$ python -q
>>> import numpy as np
>>> np.set_printoptions(suppress=True, linewidth=200)
>>> F = np.loadtxt("dump.csv", delimiter=",")
>>> F
array([[ 0.2, -3.2, -0.9,  2.1,  3. ],
       [ 3.8,  0. ,  0.8, -0.7,  3.1],
       [-0.1,  1.2,  0.2, -4.8, -0.3],
       [-1.4,  4. , -1.7, -1.4,  1.4],
       [ 0.7,  0.8,  3.6, -3.3, -0.4],
       [ 1.1,  0. ,  4.1, -2.6, -0.2],
       [-1.3,  2.1, -2.3,  2.7,  2.5],
       [-0.3, -2.8, -1.8, -0.8,  3.6],
       [ 0.2,  2.4, -3.6,  2.5, -0.5],
       [-1.2,  2.8,  3.4,  1.4,  1.7],
       [ 0.8, -3.2,  1.2, -3.4, -0.9],
       [ 4. ,  2.6, -1. , -0.8, -0.6],
       [-0.6,  2.7, -0.4, -2.2, -3.5],
       [-2.7, -0.5,  0.6,  3.6, -2. ],
       [ 1.3, -1.6, -1.2, -0.7, -4.3],
       [ 3.7,  2.3,  1.1, -1.3,  1.9],
       [-2.6,  1.4, -0.3,  0.8,  4. ],
       [-3.7,  2.7, -1.3,  1.5, -0.5],
       [ 0.7, -3. ,  3.5, -0.1, -1.8],
       [ 1.3,  4.1,  0.7,  0.9, -2.3],
       [-1.9,  1. ,  2. , -1.9,  3.5],
       [-3.7,  0.7, -3.3,  0. ,  0.3],
       [-2.5,  3.2, -1.1, -2.2,  1.7],
       [-0.6,  2.8,  3.5,  1.7, -1.3],
       [-1.4,  1.7,  0.7, -4.3, -1.1],
       [ 1.2,  2.7,  2.8, -1.4, -2.6],
       [-3.5, -2.5, -1.3, -1.7,  1.3],
       [ 0. ,  1.7,  0.9, -1.1, -4.5],
       [-0.4, -0.2, -0.7,  4.9, -0.3],
       [ 2.9, -0.7, -1.1, -2.3,  3.1],
       [ 2.7,  2.7,  1.3, -1.9,  2.2],
       [-1.4, -1.9,  4.2, -0.5,  1. ],
       [ 2.6, -0.6,  2.7,  1.7,  2.8]])
>>> gram = F.T @ F
>>> np.round(np.trace(gram), 1), round((F ** 2).sum(), 1)
(np.float64(824.2), np.float64(824.2))
>>> np.round(np.linalg.svd(F, compute_uv=False) ** 2, 1)
array([229.6, 188.8, 162.5, 130.4, 112.9])
>>> np.allclose(gram, gram.T)
True
>>> np.round(np.diag(gram), 1)
array([147.8, 172.3, 154.8, 171.5, 177.7])
>>> gram.round(1)
array([[147.8,  -5.1,  35.8, -26.2,   0.1],
       [ -5.1, 172.3,  -0.3, -12. , -15.6],
       [ 35.8,  -0.3, 154.8, -37.3, -13.8],
       [-26.2, -12. , -37.3, 171.5,   5.6],
       [  0.1, -15.6, -13.8,   5.6, 177.7]])
>>> np.linalg.matrix_rank(gram)
np.int64(5)
>>> hat = F @ np.linalg.solve(F.T @ F, F.T)
>>> np.allclose(hat @ hat, hat)
True
>>> np.trace(hat)
np.float64(5.0)
>>> np.round(np.linalg.eigvalsh(hat), 1) + 0
array([0., 0., 0., 0., 0., 0., 0., 0., 0., 0., 0., 0., 0., 0., 0., 0., 0., 0., 0., 0., 0., 0., 0., 0., 0., 0., 0., 0., 1., 1., 1., 1., 1.])
>>> np.round(np.diag(hat), 1)
array([0.1, 0.2, 0.1, 0.1, 0.1, 0.1, 0.1, 0.1, 0.2, 0.2, 0.1, 0.2, 0.1, 0.2, 0.2, 0.2, 0.2, 0.1, 0.2, 0.1, 0.2, 0.1, 0.2, 0.2, 0.2, 0.1, 0.2, 0.1, 0.1, 0.2, 0.1, 0.2, 0.2])
>>> M2 = np.c_[F[:, :1] @ np.array([[3]]), np.array([-2, -2, -1, 2, -2, 3, 2, 2, 3, -2, 3, -1, -1, -1, 3, 3, 3, -1, 0, -1, -1, -2, -1, -1, 3, 0, 0, 3, -1, 2, 0, -2, 1])]
>>> M2.round(1)
array([[  0.6,  -2. ],
       [ 11.4,  -2. ],
       [ -0.3,  -1. ],
       [ -4.2,   2. ],
       [  2.1,  -2. ],
       [  3.3,   3. ],
       [ -3.9,   2. ],
       [ -0.9,   2. ],
       [  0.6,   3. ],
       [ -3.6,  -2. ],
       [  2.4,   3. ],
       [ 12. ,  -1. ],
       [ -1.8,  -1. ],
       [ -8.1,  -1. ],
       [  3.9,   3. ],
       [ 11.1,   3. ],
       [ -7.8,   3. ],
       [-11.1,  -1. ],
       [  2.1,   0. ],
       [  3.9,  -1. ],
       [ -5.7,  -1. ],
       [-11.1,  -2. ],
       [ -7.5,  -1. ],
       [ -1.8,  -1. ],
       [ -4.2,   3. ],
       [  3.6,   0. ],
       [-10.5,   0. ],
       [  0. ,   3. ],
       [ -1.2,  -1. ],
       [  8.7,   2. ],
       [  8.1,   0. ],
       [ -4.2,  -2. ],
       [  7.8,   1. ]])
>>> np.linalg.matrix_rank(np.c_[F, M2])
np.int64(6)
>>> np.round(np.linalg.lstsq(F, M2[:, 0])[0], 1) + 0
array([3., 0., 0., 0., 0.])
>>> np.round(np.linalg.norm(np.linalg.qr(F)[0].T @ M2, axis=0) ** 2 / ((M2 ** 2).sum(axis=0) + 1e-12), 1)
array([1. , 0.1])
>>> C = F[[8, 32]].astype(float)
>>> for _ in range(6):
...     lab = np.linalg.norm(F[:, None] - C, axis=-1).argmin(axis=1)
...     C = np.array([F[lab == j].mean(axis=0) for j in range(2)])
... 
>>> lab
array([1, 1, 1, 0, 1, 1, 0, 1, 0, 1, 1, 1, 0, 0, 0, 1, 0, 0, 1, 0, 1, 0, 0, 0, 0, 1, 0, 0, 0, 1, 1, 1, 1])
>>> np.bincount(lab)
array([16, 17])
>>> C.round(1) + 0
array([[-1.3,  1.5, -0.7,  0.3, -0.6],
       [ 1.1,  0. ,  1.5, -1.2,  1.1]])
>>> np.round(np.abs(C).max(), 1)
np.float64(1.5)
>>> np.round(C.sum(axis=0), 1)
array([-0.2,  1.6,  0.9, -0.9,  0.6])
>>> round(float(np.linalg.norm(C)), 1)
3.4
>>> np.round(C - C[0], 1)
array([[ 0. ,  0. ,  0. ,  0. ,  0. ],
       [ 2.5, -1.5,  2.2, -1.5,  1.7]])
>>> M2 = np.array([[1, 4, 3, 3, 9, 3, 6, 7, 4, 1, 3],
...     [0, 5, 3, 9, 6, 0, 2, 3, 0, 8, 5],
...     [6, 5, 4, 4, 1, 7, 3, 1, 2, 8, 6],
...     [3, 0, 8, 4, 0, 2, 9, 1, 5, 1, 7],
...     [0, 1, 7, 2, 0, 4, 7, 1, 1, 2, 5],
...     [6, 0, 3, 2, 1, 9, 5, 6, 0, 7, 2],
...     [8, 2, 1, 3, 5, 3, 2, 1, 2, 7, 0],
...     [4, 1, 3, 0, 8, 6, 0, 5, 4, 9, 1],
...     [6, 8, 6, 8, 5, 1, 7, 5, 2, 1, 1],
...     [8, 4, 1, 7, 1, 2, 0, 2, 2, 8, 4],
...     [9, 1, 4, 4, 3, 8, 1, 0, 6, 4, 8]])
>>> mat = np.triu(M2)
>>> mat
array([[1, 4, 3, 3, 9, 3, 6, 7, 4, 1, 3],
       [0, 5, 3, 9, 6, 0, 2, 3, 0, 8, 5],
       [0, 0, 4, 4, 1, 7, 3, 1, 2, 8, 6],
       [0, 0, 0, 4, 0, 2, 9, 1, 5, 1, 7],
       [0, 0, 0, 0, 0, 4, 7, 1, 1, 2, 5],
       [0, 0, 0, 0, 0, 9, 5, 6, 0, 7, 2],
       [0, 0, 0, 0, 0, 0, 2, 1, 2, 7, 0],
       [0, 0, 0, 0, 0, 0, 0, 5, 4, 9, 1],
       [0, 0, 0, 0, 0, 0, 0, 0, 2, 1, 1],
       [0, 0, 0, 0, 0, 0, 0, 0, 0, 8, 4],
       [0, 0, 0, 0, 0, 0, 0, 0, 0, 0, 8]])
>>> np.allclose(mat, mat.T)
False
>>> round(np.linalg.det(mat), 1)
np.float64(0.0)
>>> mat @ mat
array([[  1,  24,  27,  63,  36,  93, 140,  93,  82, 216, 152],
       [  0,  25,  27,  93,  33,  63, 146,  50,  73, 190, 211],
       [  0,   0,  16,  32,   4, 103,  96,  59,  43, 183, 154],
       [  0,   0,   0,  16,   0,  26,  64,  30,  52, 103,  98],
       [  0,   0,   0,   0,   0,  36,  34,  36,  20, 103,  58],
       [  0,   0,   0,   0,   0,  81,  55,  89,  34, 208,  68],
       [  0,   0,   0,   0,   0,   0,   4,   7,  12,  81,  31],
       [  0,   0,   0,   0,   0,   0,   0,  25,  28, 121,  53],
       [  0,   0,   0,   0,   0,   0,   0,   0,   4,  10,  14],
       [  0,   0,   0,   0,   0,   0,   0,   0,   0,  64,  64],
       [  0,   0,   0,   0,   0,   0,   0,   0,   0,   0,  64]])
>>> (mat + mat.T) / 2
array([[1. , 2. , 1.5, 1.5, 4.5, 1.5, 3. , 3.5, 2. , 0.5, 1.5],
       [2. , 5. , 1.5, 4.5, 3. , 0. , 1. , 1.5, 0. , 4. , 2.5],
       [1.5, 1.5, 4. , 2. , 0.5, 3.5, 1.5, 0.5, 1. , 4. , 3. ],
       [1.5, 4.5, 2. , 4. , 0. , 1. , 4.5, 0.5, 2.5, 0.5, 3.5],
       [4.5, 3. , 0.5, 0. , 0. , 2. , 3.5, 0.5, 0.5, 1. , 2.5],
       [1.5, 0. , 3.5, 1. , 2. , 9. , 2.5, 3. , 0. , 3.5, 1. ],
       [3. , 1. , 1.5, 4.5, 3.5, 2.5, 2. , 0.5, 1. , 3.5, 0. ],
       [3.5, 1.5, 0.5, 0.5, 0.5, 3. , 0.5, 5. , 2. , 4.5, 0.5],
       [2. , 0. , 1. , 2.5, 0.5, 0. , 1. , 2. , 2. , 0.5, 0.5],
       [0.5, 4. , 4. , 0.5, 1. , 3.5, 3.5, 4.5, 0.5, 8. , 2. ],
       [1.5, 2.5, 3. , 3.5, 2.5, 1. , 0. , 0.5, 0.5, 2. , 8. ]])
